In [1]: import numpy as np

In [2]: import numpy.linalg as la

In [3]: np.set_printoptions(precision=4, suppress=True, linewidth=140, legacy="1.25")

In [4]: Y = np.array([[1, 1], [1, -1]])

In [5]: rng = np.random.default_rng(652836)

In [6]: F = np.kron(Y, np.kron(Y, Y))[rng.permutation(8)][:3]

In [7]: F
Out[7]: 
array([[ 1,  1,  1,  1, -1, -1, -1, -1],
       [ 1,  1, -1, -1, -1, -1,  1,  1],
       [ 1, -1, -1,  1,  1, -1, -1,  1]])

In [8]: def softmax(z):
   ...:     e = np.exp(z - z.max(axis=-1, keepdims=True))
   ...:     return e / e.sum(axis=-1, keepdims=True)
   ...: 

In [9]: softmax(F[0] + 5)
Out[9]: array([0.2202, 0.2202, 0.2202, 0.2202, 0.0298, 0.0298, 0.0298, 0.0298])

In [10]: softmax(F).sum(axis=1)
Out[10]: array([1., 1., 1.])

In [11]: np.round(softmax(10 * F[0]), 4) + 0
Out[11]: array([0.25, 0.25, 0.25, 0.25, 0.  , 0.  , 0.  , 0.  ])

In [12]: scores = F @ F.T / np.sqrt(8)

In [13]: softmax(scores).round(6).argmax(axis=1)
Out[13]: array([0, 1, 2])

In [14]: softmax(scores + np.triu(np.full(scores.shape, -np.inf), 1))
Out[14]: 
array([[1.    , 0.    , 0.    ],
       [0.0558, 0.9442, 0.    ],
       [0.0529, 0.0529, 0.8943]])

In [15]: E = np.load("out5.npy")

In [16]: print(E)
[[-0.9478  0.2876 -0.138 ]
 [-0.2962 -0.954   0.046 ]
 [-0.1185  0.0845  0.9894]]

In [17]: u = np.array([0, 0, 1])

In [18]: Y = E + np.outer(u, np.eye(3)[2])

In [19]: print(la.matrix_rank(la.inv(Y) - la.inv(E), tol=1e-8))
1

In [20]: print(np.round(la.det(Y) / la.det(E), 4), round(1 + la.solve(E, u)[2], 4))
1.9894 1.9894
